>>> import numpy as np
>>> from numpy import linalg as LA
>>> np.set_printoptions(precision=3, suppress=True, linewidth=100, sign=" ")
>>> rd = lambda a: np.round(a, 3) + 0
>>> mat = np.loadtxt("x.csv", delimiter=",")
>>> print(mat)
[[  4.667 -13.439  12.176   5.508  -0.205  -0.221   3.427   2.678]
 [ -2.028   2.879  -9.207 -14.511  -5.938  -1.66   -4.631  -5.728]
 [  3.536   9.963 -13.569  -6.078  -2.994  -3.196   1.883  -6.668]
 [ -1.972   1.97   -9.783   5.589  -9.062  -1.575   5.075  12.447]
 [  2.908   0.918  15.108   3.84   -4.747  10.619  -3.456  -0.688]
 [ -6.09    1.444   6.802   6.778   1.646  11.258  -0.538  11.784]
 [ 13.482  -3.769   6.789  -5.307  10.268   4.192   2.373  -1.067]
 [ 10.245  -5.063   2.747  11.988  -6.882  -5.449  -2.062   6.069]
 [-12.196   0.755   1.479  -2.493   8.333  -2.814   7.417  10.483]
 [ -3.33    5.67    0.413  -0.464  12.697  -9.795  -8.389   5.37 ]
 [ -6.902   0.386  -1.494   0.05   -0.755 -12.033   9.766 -10.451]
 [ -2.681  13.132   4.168   2.154  13.777  -1.089   2.332  -1.38 ]
 [ -7.298  -1.534  -0.97    2.024 -13.296  -8.958   2.714  -8.657]
 [ -6.791  -4.754   6.336  10.932  -5.874  -5.255  -1.885 -10.294]
 [ -6.608   6.64    5.929   6.697  -9.396 -10.738  -1.467  -5.145]
 [  8.101   3.014   2.962  16.695   1.685   3.683  -4.323  -1.65 ]
 [ -6.862   3.255   4.484  -8.063  -5.887 -13.074   0.685   7.152]
 [ -6.426  -5.039   8.054  -8.097   5.743  -3.947   1.139  12.37 ]
 [  1.159  -7.144  -1.906  -1.149  -6.364 -16.      3.043  -6.074]
 [  7.109  -1.679   3.444   5.5    -6.596 -14.389  -6.585   3.258]
 [  1.417   0.681   9.494 -14.798  -9.189  -1.885   0.651  -0.047]
 [ 10.659  -1.898   9.985  -2.796  12.211   3.562  -0.015  -3.67 ]
 [ -6.026  -6.576  -1.274  15.467  -0.645  -3.712   7.457   3.13 ]
 [ -5.845  -9.687   2.127  -2.463   1.517 -15.279  -4.593   2.132]
 [  3.57    4.87    2.204   5.107   2.29  -13.897  -6.009   9.906]
 [  4.173  -8.968 -15.457  -1.778   5.144  -4.137  -4.057   0.24 ]
 [  7.867 -10.199   5.796  -7.297   2.708 -11.689  -0.194  -1.807]
 [ -3.524  -0.159 -13.188   1.816  -1.689  11.925   0.632   8.055]
 [-10.139 -11.403  -5.121   4.821  -0.106  -2.961   4.719   9.309]
 [  2.823  -7.483   0.455   4.572  16.052  -3.499   3.335  -5.821]
 [  7.834   8.54   -2.934  -2.387  -6.052   4.216  12.966  -5.374]
 [ -8.033   8.4     0.027 -10.542  -5.602   0.494 -10.65   -2.956]
 [ -2.745   3.133  -2.325 -10.379  -3.421  -6.536   4.39   13.994]
 [ -1.381   8.346   2.457 -11.521   4.982   3.075  -6.255  10.784]
 [  5.718  -7.112   0.052  -5.132  14.545   4.529   3.267   6.902]
 [ -3.522   0.739 -13.574  -1.77   12.728  -1.489  -4.105  -4.313]
 [  3.074 -12.66   -4.529   4.695   1.657 -10.928  -7.266  -3.572]
 [ -7.767  -5.371  -0.751   2.3    -8.463   1.051 -14.697  -4.03 ]
 [ -2.88   -1.299 -12.448  -4.988  -7.449   5.076   6.607  -9.234]
 [  7.486   5.116  11.548   2.514  11.098  -6.364   3.793   0.222]]
>>> Ac = mat - mat.mean(axis=0)
>>> V = LA.svd(Ac)[2][:5]
>>> M2 = Ac - Ac @ V.T @ V
>>> print(rd(np.diag(V.T @ V)))
[ 0.421  0.409  0.899  0.817  0.812  0.819  0.038  0.785]
>>> print(rd((Ac @ V.T).std(axis=0)))
[ 8.839  8.251  7.186  7.095  6.967]
>>> print(rd(M2.std(axis=0)))
[ 4.013  4.354  1.67   2.45   2.445  2.329  5.419  2.46 ]
>>> print(LA.norm(M2, axis=1).round(6).argmax())
37
>>> C2 = np.cov(mat, rowvar=False)
>>> print(C2.shape)
(8, 8)
>>> cent = mat[[26, 3]].astype(float)
>>> for _ in range(3):
...     lab = LA.norm(mat[:, None] - cent, axis=-1).argmin(axis=1)
...     cent = np.array([mat[lab == j].mean(axis=0) for j in range(2)])
... 
>>> print(lab)
[ 0  1  1  1  1  1  0  1  1  0  1  0  1  1  1  1  1  0  0  0  1  0  1  0  0  0  0  1  1  0  1  1  1
  1  0  0  0  1  1  0]
>>> print(rd(cent[1] - cent[0]))
[ -5.775   4.554  -2.53    0.506 -10.376   4.671   1.741   0.065]
>>> print(np.abs(cent[1] - cent[0]).argmax())
4
>>> Ac = mat - mat.mean(axis=1)
Traceback (most recent call last):
  File "<python-input-20>", line 1, in <module>
    Ac = mat - mat.mean(axis=1)
         ~~~~^~~~~~~~~~~~~~~~~~
ValueError: operands could not be broadcast together with shapes (40,8) (40,) 
>>> Ac = mat - mat.mean(axis=0)
>>> U, sv, Vt = LA.svd(Ac, full_matrices=False)
>>> print(rd((sv ** 2).sum() ** 2 / (sv ** 4).sum()))
7.127
>>> print(np.abs(U[:, 0]).argmax())
21
>>> M = np.array([[1, -1, -1, 1, 1, -1, -1, 1],
...     [1, -1, 1, -1, 1, -1, 1, -1],
...     [1, 1, 1, 1, 1, 1, 1, 1],
...     [1, 1, 1, 1, -1, -1, -1, -1],
...     [1, 1, -1, -1, 1, 1, -1, -1],
...     [1, 1, -1, -1, -1, -1, 1, 1]])
>>> print(M)
[[ 1 -1 -1  1  1 -1 -1  1]
 [ 1 -1  1 -1  1 -1  1 -1]
 [ 1  1  1  1  1  1  1  1]
 [ 1  1  1  1 -1 -1 -1 -1]
 [ 1  1 -1 -1  1  1 -1 -1]
 [ 1  1 -1 -1 -1 -1  1  1]]
>>> def softmax(z):
...     e = np.exp(z - z.max(axis=-1, keepdims=True))
...     return e / e.sum(axis=-1, keepdims=True)
... 
>>> print(rd(softmax(M).sum(axis=1)))
[ 1.  1.  1.  1.  1.  1.]
>>> print(rd(softmax(M[0] + 5)))
[ 0.22  0.03  0.03  0.22  0.22  0.03  0.03  0.22]
>>> S = M @ M.T / np.sqrt(8)
>>> print(rd(softmax(S + np.triu(np.full(S.shape, -np.inf), 1))))
[[ 1.     0.     0.     0.     0.     0.   ]
 [ 0.056  0.944  0.     0.     0.     0.   ]
 [ 0.053  0.053  0.894  0.     0.     0.   ]
 [ 0.05   0.05   0.05   0.849  0.     0.   ]
 [ 0.048  0.048  0.048  0.048  0.809  0.   ]
 [ 0.046  0.046  0.046  0.046  0.046  0.772]]
>>> print(softmax(S).round(6).argmax(axis=1))
[ 0  1  2  3  4  5]
>>> print(rd(softmax(S)))
[[ 0.772  0.046  0.046  0.046  0.046  0.046]
 [ 0.046  0.772  0.046  0.046  0.046  0.046]
 [ 0.046  0.046  0.772  0.046  0.046  0.046]
 [ 0.046  0.046  0.046  0.772  0.046  0.046]
 [ 0.046  0.046  0.046  0.046  0.772  0.046]
 [ 0.046  0.046  0.046  0.046  0.046  0.772]]
>>> m1 = np.loadtxt("mat.csv", delimiter=",")
>>> print(m1)
[[ 1.  1.  1.  1.  1.  1.  1.  1.]
 [ 1. -1. -1.  1.  1. -1. -1.  1.]
 [ 1. -1.  1. -1.  1. -1.  1. -1.]
 [ 1. -1.  1. -1. -1.  1. -1.  1.]
 [ 1.  1.  1.  1. -1. -1. -1. -1.]]
>>> x0 = np.array([2, -2, -1, -1, -2, -2, 3, 1])
>>> a = np.maximum(m1 @ x0, 0)
>>> print(m1.T @ a)
[ 10. -10.   6.  -6.   6.  -6.   2.  -2.]
>>> print(np.flatnonzero(a > 1e-9))
[ 1  2  3]
>>> print(np.maximum(m1 @ (3 * x0), 0))
[  0.   6.  18.   6.   0.]
>>> print(np.maximum(m1 @ x0, 0) - np.maximum(-m1 @ x0, 0))
[-2.  2.  6.  2. -2.]
>>> M2 = m1 / LA.norm(m1, axis=1, keepdims=True)
>>> C2 = M2 @ M2.T
>>> print(np.argwhere(np.triu(np.abs(C2) > 0.95, 1)))
[]
>>> print(np.degrees(np.arccos(np.clip(C2[0, 4], -1, 1))))
90.0
>>> print(rd(C2[0]))
[ 1.  0.  0.  0.  0.]
>>> print((C2 - 2 * np.eye(5)).round(6).argmax(axis=1))
[ 1  0  0  0  0]
>>> C2 = m1.T @ m1
>>> print(np.diag(C2))
[ 5.  5.  5.  5.  5.  5.  5.  5.]
>>> print(LA.matrix_rank(C2))
5
>>> print(np.trace(C2), (m1 ** 2).sum())
40.0 40.0
>>> print(rd(LA.svd(m1, compute_uv=False) ** 2))
[ 8.  8.  8.  8.  8.]
>>> rng = np.random.default_rng(223)
>>> M2 = m1 + rng.integers(-2, 3, (5, 4)) @ rng.integers(-2, 3, (4, 8))
>>> print(M2)
[[ 1.  3.  2. -5. -2.  3. -5.  3.]
 [-1. -1. -4.  3. -2.  4. -1.  0.]
 [-5.  1. -3. -5. -5.  4. -3. -6.]
 [ 7. -7.  3.  7.  3.  0.  7.  6.]
 [ 7. -1.  5.  5.  5. -6.  3.  4.]]
>>> print(np.abs(M2 - m1).sum(axis=1))
[ 22.  16.  36.  40.  36.]
>>> print(rd(LA.svd(M2 - m1, compute_uv=False)))
[ 24.523  10.184   5.623   1.81    0.   ]
>>> print(M2 - m1)
[[ 0.  2.  1. -6. -3.  2. -6.  2.]
 [-2.  0. -3.  2. -3.  5.  0. -1.]
 [-6.  2. -4. -4. -6.  5. -4. -5.]
 [ 6. -6.  2.  8.  4. -1.  8.  5.]
 [ 6. -2.  4.  4.  6. -5.  4.  5.]]
>>> arr = np.load("run12.npy")
>>> print(arr)
[[ 0.  4.  0.  0.  0.  0.  0.  0.  0.  0.]
 [ 4.  0.  4.  0.  0.  0.  0.  0.  0.  0.]
 [ 0.  4.  2.  4.  0.  0.  0.  0.  0.  0.]
 [ 0.  0.  4.  0.  4.  0.  0.  0.  0.  0.]
 [ 0.  0.  0.  4.  2.  4.  0.  0.  0.  0.]
 [ 0.  0.  0.  0.  4.  1.  4.  0.  0.  0.]
 [ 0.  0.  0.  0.  0.  4.  2.  4.  0.  0.]
 [ 0.  0.  0.  0.  0.  0.  4.  0.  4.  0.]
 [ 0.  0.  0.  0.  0.  0.  0.  4.  1.  4.]
 [ 0.  0.  0.  0.  0.  0.  0.  0.  4.  2.]]
>>> M2 = LA.invert(arr)
Traceback (most recent call last):
  File "<python-input-61>", line 1, in <module>
    M2 = LA.invert(arr)
         ^^^^^^^^^
AttributeError: module 'numpy.linalg' has no attribute 'invert'
>>> M2 = LA.inv(arr)
>>> print(rd(LA.det(arr) * LA.det(M2)))
1.0
>>> print(rd(LA.slogdet(arr)[0]))
1.0
>>> W0 = np.loadtxt("case1.csv", delimiter=",")
>>> print(W0)
[[  1.378  -3.713   2.6    -8.571  -5.319   6.867   1.912  -3.776   0.571]
 [  0.236   0.639  -0.237  15.893   7.044  -9.332   3.157   3.7     3.33 ]
 [ -2.302   2.424  -2.181  10.126   4.628  -8.29   -0.865   2.945  -1.343]
 [ -7.515  10.989 -10.6     4.891   2.384  -9.685  -5.179   2.408  -2.485]
 [ -4.546   3.116  -5.065  -1.922   5.03   -9.103  -5.6     0.044  -4.675]
 [ -4.903  -3.69   -4.395  -0.382   4.322  -4.58   -6.472  -4.084  -7.887]
 [  0.29   -0.261   1.758  -2.623  -4.033   4.825   9.877  -2.497   6.58 ]
 [  4.985  -0.14    4.812  -6.487  -7.812  11.423   6.267   0.027   7.986]
 [ -1.886   0.843  -3.703   2.516  -1.319   0.741   3.807  -3.851   2.48 ]
 [  0.128   1.672  -4.834  -1.196   2.212  -2.588  -3.749   2.721  -3.915]
 [ -6.729   8.963 -10.096   5.843   3.534 -11.473  -4.733   3.466  -3.341]
 [  4.782   1.479   2.631   1.751  -0.705   3.848  -3.154   3.374   0.337]
 [ -5.552   6.618  -5.65    8.401   3.132  -8.862  -5.46   -0.362  -2.261]
 [  2.775  -0.725   1.457   3.812   1.004   2.768   2.121   2.53    1.687]
 [  0.355  -0.325  -1.242  -6.203   0.18    1.36    0.375   0.732  -1.596]
 [  5.384  -6.505   4.515   1.433   2.016   5.122  -2.33    1.576  -2.905]
 [ -1.306   4.264  -4.593  -4.31   -5.259   4.933   4.491   0.78    2.906]
 [  3.373  -4.086   6.322   6.79    2.074   0.204   0.618   2.008   0.038]
 [ -0.746   1.721  -2.915   4.218   3.426  -6.422  -3.163   2.044  -3.127]
 [  3.456  -0.834  -0.842  -3.607  -3.163   9.583   4.657   1.344   1.511]
 [ -0.164  -0.366   4.253   7.372   1.035  -4.354   1.798   1.737   2.723]]
>>> cent = W0[[3, 6]].astype(float)
>>> for _ in range(5):
...     lab = LA.norm(W0[:, None] - cent, axis=-1).argmin(axis=1)
...     cent = np.array([W0[lab == j].mean(axis=0) for j in range(2)])
... 
>>> print(lab)
[ 1  0  0  0  0  0  1  1  1  0  0  1  0  1  1  1  1  1  0  1  1]
>>> print(np.bincount(lab))
[  9  12]
>>> print(np.abs(cent[1] - cent[0]).argmax())
5
>>> print(rd(cent[1] - cent[0]))
[ 5.499 -4.47   6.605 -5.774 -5.743 11.758  6.099 -1.099  4.716]
>>> Ac = W0 - W0.mean(axis=0)
>>> U, sv, Vt = LA.svd(Ac, full_matrices=False)
>>> print(rd((sv ** 2).sum() ** 2 / (sv ** 4).sum()))
2.323
>>> print(rd(np.abs(Vt[-1])))
[ 0.379  0.475  0.202  0.036  0.002  0.078  0.362  0.345  0.578]
>>> print(rd(Ac.mean(axis=0)))
[ 0.  0.  0.  0.  0.  0.  0.  0.  0.]
>>> print(np.abs(Vt[0]).argmax())
5
>>> E = np.load("sample0.npy")
>>> print(E)
[[ 1.611 -0.333  4.463 -0.89   2.306  1.342  1.79   1.832 -2.829]
 [-2.88  -0.868  0.836 -7.698  1.619  1.693 -5.766 -5.433 -2.71 ]
 [ 5.     1.153  4.525  1.143 -0.835 -3.142 -1.598  8.92   2.163]
 [-1.152  1.868 -3.614 -5.352 -0.593 -2.916 -1.574 -3.405  6.031]
 [-0.909 -0.654  6.506 -3.049  2.319 -2.453  1.158  3.283  4.686]
 [ 2.984  2.054 -0.426 -0.809 -0.581 -0.74   6.22   1.096  0.73 ]
 [ 0.005  3.604  4.756 -3.843 -0.32  -0.859 -5.509  5.03  -3.772]
 [-1.78   1.859  1.104  2.391  1.19  -3.268  1.352  4.939  4.172]
 [ 3.859  1.796 -2.781  5.949  3.136 -2.616  3.708  1.448  1.294]
 [-1.44   2.015  2.142  0.071  1.851  1.68   5.79  -2.052 -7.429]
 [-4.978 -7.717  5.849  5.601 -7.545 -3.432  0.13  -0.841  9.021]
 [ 3.947  1.619 -2.177  2.733  0.859  2.507  1.792 -1.152  2.303]
 [ 0.429  2.193  3.048  2.552  1.871  0.925 -9.531 -0.854 -2.28 ]
 [ 7.165  0.019 -2.682 -6.546  1.915 -4.466 -2.893  2.566 -3.286]
 [ 1.869 -3.815 -0.148  0.     0.221 -3.136 -2.055 -4.407 -4.08 ]
 [-3.043 -3.837  0.598 -4.723 -2.392  4.153  1.017 -2.681 -5.576]
 [ 0.355  1.04   0.042 -1.365 -7.645 -1.556  6.138 -0.497 -0.676]
 [-0.811  2.658  3.838 -1.869  1.489  3.212 -4.474  3.423 -5.595]
 [-2.847  0.403  4.193  1.324 -2.493  2.408  5.096 -6.157 -2.152]
 [ 1.541 -2.348 -4.009 -3.223 -3.085  7.366 -9.527  3.234  3.92 ]]
>>> lab = E[:, 7] > np.median(E[:, 7])
>>> u = E[lab].mean(axis=0) - E[~lab].mean(axis=0)
>>> print(rd(u))
[ 2.84   1.691  0.452 -0.389  2.178 -0.795 -1.081  6.325  0.903]
>>> print(np.argsort(-np.abs(u).round(6), kind="stable"))
[ 7  0  4  1  6  8  5  2  3]
>>> print(lab.astype(int))
[ 1  0  1  0  1  1  1  1  1  0  0  0  0  1  0  0  0  1  0  1]
>>> print((((E - E.mean(axis=0)) @ u > 0) == lab).mean())
0.95
>>> M2 = E / np.sqrt((E ** 2).mean(axis=1, keepdims=True))
>>> print(rd(M2[16]))
[ 0.105  0.308  0.012 -0.405 -2.267 -0.461  1.82  -0.147 -0.2  ]
>>> print(LA.matrix_rank(M2) == LA.matrix_rank(E))
True
